% python3 -q
>>> import numpy as np
>>> np.set_printoptions(precision=1, suppress=True, linewidth=200)
>>> u = np.array([1, -4, -1, -1, -1, 2])
>>> v = np.array([2, 3, 1, -3, 5])
>>> mat = np.outer(u, v)
>>> mat
array([[  2,   3,   1,  -3,   5],
       [ -8, -12,  -4,  12, -20],
       [ -2,  -3,  -1,   3,  -5],
       [ -2,  -3,  -1,   3,  -5],
       [ -2,  -3,  -1,   3,  -5],
       [  4,   6,   2,  -6,  10]])
>>> # rows 2 and 3 are equal
>>> mat.sum(axis=1)
array([  8, -32,  -8,  -8,  -8,  16])
>>> np.linalg.matrix_rank(mat)
np.int64(1)
>>> mat.shape
(6, 5)
>>> mat.mean(axis=0)
array([-1.3, -2. , -0.7,  2. , -3.3])
>>> np.count_nonzero(mat)
np.int64(30)
>>> round(float(np.linalg.norm(mat)), 1)
33.9
>>> np.diff(mat, axis=0)
array([[-10, -15,  -5,  15, -25],
       [  6,   9,   3,  -9,  15],
       [  0,   0,   0,   0,   0],
       [  0,   0,   0,   0,   0],
       [  6,   9,   3,  -9,  15]])
>>> np.linalg.matrix_rank(mat, rtol=0.1)
np.int64(1)
>>> np.linalg.cond(mat) > 100
np.True_
>>> [round(float(x), 1) for x in np.linalg.svd(mat, compute_uv=False)[:3]]
[33.9, 0.0, 0.0]
>>> u = np.array([1, 0, 3, 0]) + 0.5
>>> feats = np.eye(4) - 2 * np.outer(u, u) / (u @ u)
>>> feats.round(1) + 0
array([[ 0.7, -0.1, -0.7, -0.1],
       [-0.1,  1. , -0.2,  0. ],
       [-0.7, -0.2, -0.6, -0.2],
       [-0.1,  0. , -0.2,  1. ]])
>>> # keeps lengths
>>> round(np.linalg.eigvalsh(feats).min(), 1)
np.float64(-1.0)
>>> np.all(np.linalg.eigvalsh(feats) > 0)
np.False_
>>> np.poly(feats)
array([ 1., -2.,  0.,  2., -1.])
>>> round(float(np.linalg.det(2 * feats)), 1), round(float(np.linalg.det(feats)), 1)
(-16.0, -1.0)
>>> round(np.linalg.eigvals(feats).sum().real, 1)
np.float64(2.0)
>>> u, v = feats[3], feats[2]
>>> round(float(u @ v), 1)
-0.0
>>> p = (u @ v) / (u @ u) * u
>>> np.round(np.outer(u, v), 1) + 0
array([[ 0.1,  0. ,  0.1,  0. ],
       [ 0. ,  0. ,  0. ,  0. ],
       [ 0.2,  0.1,  0.1,  0.1],
       [-0.7, -0.2, -0.6, -0.2]])
>>> round(float((v - p) @ u), 1)
-0.0
>>> np.round(np.linalg.norm(u + v) ** 2 + np.linalg.norm(u - v) ** 2, 1)
np.float64(4.0)
>>> M2 = np.linalg.inv(feats)
>>> np.round(feats @ M2, 1) + 0
array([[1., 0., 0., 0.],
       [0., 1., 0., 0.],
       [0., 0., 1., 0.],
       [0., 0., 0., 1.]])
>>> round(np.linalg.cond(feats), 1)
np.float64(1.0)
>>> np.round(np.linalg.det(feats) * np.linalg.det(M2), 1)
np.float64(1.0)
>>> np.round(np.linalg.slogdet(feats)[0], 1)
np.float64(-1.0)
>>> M2.round(1) + 0
array([[ 0.7, -0.1, -0.7, -0.1],
       [-0.1,  1. , -0.2,  0. ],
       [-0.7, -0.2, -0.6, -0.2],
       [-0.1,  0. , -0.2,  1. ]])
>>> ev, evecs = np.linalg.eigh(M2)
>>> x0 = np.array([-6, -6, 6, -6])
>>> round(float(np.abs(M2).sum(axis=1).max()), 1), round(np.abs(ev).max(), 1)
(1.8, np.float64(1.0))
>>> np.round(evecs * np.maximum(ev, 0) @ evecs.T, 1) + 0
array([[ 0.8,  0. , -0.3,  0. ],
       [ 0. ,  1. , -0.1,  0. ],
       [-0.3, -0.1,  0.2, -0.1],
       [ 0. ,  0. , -0.1,  1. ]])
>>> np.round(evecs * np.abs(ev) @ evecs.T, 1) + 0
array([[1., 0., 0., 0.],
       [0., 1., 0., 0.],
       [0., 0., 1., 0.],
       [0., 0., 0., 1.]])
